$ ipython --no-banner

In [1]: import numpy as np

In [2]: np.set_printoptions(precision=2, suppress=True, linewidth=140, sign=" ")

In [3]: def tidy(a):
   ...:     return np.round(a, 2) + 0
   ...: 

In [4]: arr = np.array([[1, 0, 0], [0, -3, 0], [0, 0, -3]])

In [5]: arr
Out[5]: 
array([[ 1,  0,  0],
       [ 0, -3,  0],
       [ 0,  0, -3]])

In [6]: rng = np.random.default_rng(994)

In [7]: A2 = arr + rng.integers(-2, 3, (3, 2)) @ rng.integers(-2, 3, (2, 3))

In [8]: A2
Out[8]: 
array([[ 3,  0, -2],
       [-3, -2,  2],
       [ 0,  2, -5]])

In [9]: np.abs(A2 - arr).sum(axis=1)
Out[9]: array([ 4,  6,  4])

In [10]: q, Rm = np.linalg.qr(A2)

In [11]: tidy(q)
Out[11]: 
array([[-0.71, -0.41,  0.58],
       [ 0.71, -0.41,  0.58],
       [ 0.  ,  0.82,  0.58]])

In [12]: np.trace(q @ q.T)
Out[12]: np.float64(3.0)

In [13]: tidy(q @ Rm)
Out[13]: 
array([[ 3.,  0., -2.],
       [-3., -2.,  2.],
       [ 0.,  2., -5.]])

In [14]: np.allclose(Rm.T @ Rm, A2.T @ A2)
Out[14]: True

In [15]: M = np.load("a.npy")

In [16]: M
Out[16]: 
array([[ 5.,  5.,  0.,  0.],
       [ 5., -2.,  5.,  0.],
       [ 0.,  5., -2.,  5.],
       [ 0.,  0.,  5., -8.]])

In [17]: vals, V = np.linalg.eigh(M)

In [18]: x0 = np.array([-2, 0, -1, -2])

In [19]: (np.sign(V[:, -1].round(6)) == np.sign(V[0, -1].round(6))).astype(int)
Out[19]: array([ 1,  1,  1,  1])

In [20]: tidy(V * np.abs(vals) @ V.T)
Out[20]: 
array([[ 6.56,  1.31,  2.25,  0.38],
       [ 1.31,  6.97, -1.45,  1.25],
       [ 2.25, -1.45,  5.98, -3.34],
       [ 0.38,  1.25, -3.34,  8.73]])

In [21]: np.abs(M).sum(axis=1).max(), tidy(np.abs(vals).max())
Out[21]: (np.float64(13.0), np.float64(11.73))

In [22]: M.sum(axis=0)
Out[22]: array([10.,  8.,  8., -3.])

In [23]: np.count_nonzero(M)
Out[23]: np.int64(10)

In [24]: M.sum(axis=1)
Out[24]: array([10.,  8.,  8., -3.])

In [25]: np.unravel_index(np.abs(M).argmax(), M.shape)
Out[25]: (np.int64(3), np.int64(3))

In [26]: M.shape
Out[26]: (4, 4)

In [27]: M.mean(axis=0)
Out[27]: array([ 2.5 ,  2.  ,  2.  , -0.75])

In [28]: M - M[0]
Out[28]: 
array([[ 0.,  0.,  0.,  0.],
       [ 0., -7.,  5.,  0.],
       [-5.,  0., -2.,  5.],
       [-5., -5.,  5., -8.]])

In [29]: np.linalg.matrix_rank(M)
Out[29]: np.int64(4)

In [30]: tidy(np.linalg.norm(M))
Out[30]: np.float64(15.72)

In [31]: U, sigma, VT = np.linalg.svd(M, full_matrices=False)

In [32]: np.abs(U[:, 0]).round(6).argmax()
Out[32]: np.int64(3)

In [33]: tidy(sigma / sigma[0])
Out[33]: array([ 1.  ,  0.71,  0.5 ,  0.19])

In [34]: tidy(VT @ VT.T)
Out[34]: 
array([[ 1.,  0.,  0.,  0.],
       [ 0.,  1.,  0.,  0.],
       [ 0.,  0.,  1.,  0.],
       [ 0.,  0.,  0.,  1.]])

In [35]: tidy(U.T @ U)
Out[35]: 
array([[ 1.,  0.,  0.,  0.],
       [ 0.,  1.,  0.,  0.],
       [ 0.,  0.,  1.,  0.],
       [ 0.,  0.,  0.,  1.]])

In [36]: tidy(np.abs(VT[0]))
Out[36]: array([ 0.1 ,  0.34,  0.56,  0.75])

In [37]: tidy(np.cumsum(sigma ** 2) / np.sum(sigma ** 2))
Out[37]: array([ 0.56,  0.84,  0.98,  1.  ])

In [38]: U.shape, sigma.shape, VT.shape
Out[38]: ((4, 4), (4,), (4, 4))

In [39]: x0 = np.array([-1, -1, -1, -1])

In [40]: target = M @ x0

In [41]: b, lr = np.zeros(4), 1 / np.linalg.norm(M, 2) ** 2

In [42]: for i in range(10):
    ...:     b -= lr * M.T @ (M @ b - target)
    ...:     if i % 2 == 0: print(i, round(np.linalg.norm(M @ b - target), 2))
    ...: 
0 7.5
2 2.65
4 1.77
6 1.54
8 1.41

In [43]: tidy(b)
Out[43]: array([-1.29, -0.85, -0.56, -0.78])

In [44]: def softmax(z):
    ...:     e = np.exp(z - z.max(axis=-1, keepdims=True))
    ...:     return e / e.sum(axis=-1, keepdims=True)
    ...: 

In [45]: softmax(M).sum(axis=1)
Out[45]: array([ 1.,  1.,  1.,  1.])

In [46]: S = M @ M.T / np.sqrt(4)

In [47]: tidy(softmax(S))
Out[47]: 
array([[ 1.,  0.,  0.,  0.],
       [ 0.,  1.,  0.,  0.],
       [ 0.,  0.,  1.,  0.],
       [ 0.,  0.,  0.,  1.]])

In [48]: softmax(S).round(6).argmax(axis=1)
Out[48]: array([ 0,  1,  2,  3])

In [49]: data = np.load("w.npy")

In [50]: data
Out[50]: 
array([[  7.,  -2.,  12.,   2.],
       [ -2.,   7., -12.,  -2.],
       [  0.,   0.,  -5.,   0.],
       [ -6.,   6., -16.,  -1.]])

In [51]: x0 = np.array([7, 1, 0, 9])

In [52]: h = np.maximum(data @ x0, 0)

In [53]: np.flatnonzero(h > 1e-9)
Out[53]: array([ 0])

In [54]: h
Out[54]: array([ 65.,   0.,   0.,   0.])

In [55]: np.maximum(data @ (3 * x0), 0)
Out[55]: array([ 195.,    0.,    0.,    0.])

In [56]: np.tanh(data @ x0)
Out[56]: array([ 1., -1.,  0., -1.])

In [57]: u = np.array([1, 2, 5, 4])

In [58]: A2 = data + np.outer(u, np.eye(4)[0])

In [59]: A2
Out[59]: 
array([[  8.,  -2.,  12.,   2.],
       [  0.,   7., -12.,  -2.],
       [  5.,   0.,  -5.,   0.],
       [ -2.,   6., -16.,  -1.]])

In [60]: np.linalg.matrix_rank(np.linalg.inv(A2) - np.linalg.inv(data), tol=1e-8)
Out[60]: np.int64(1)
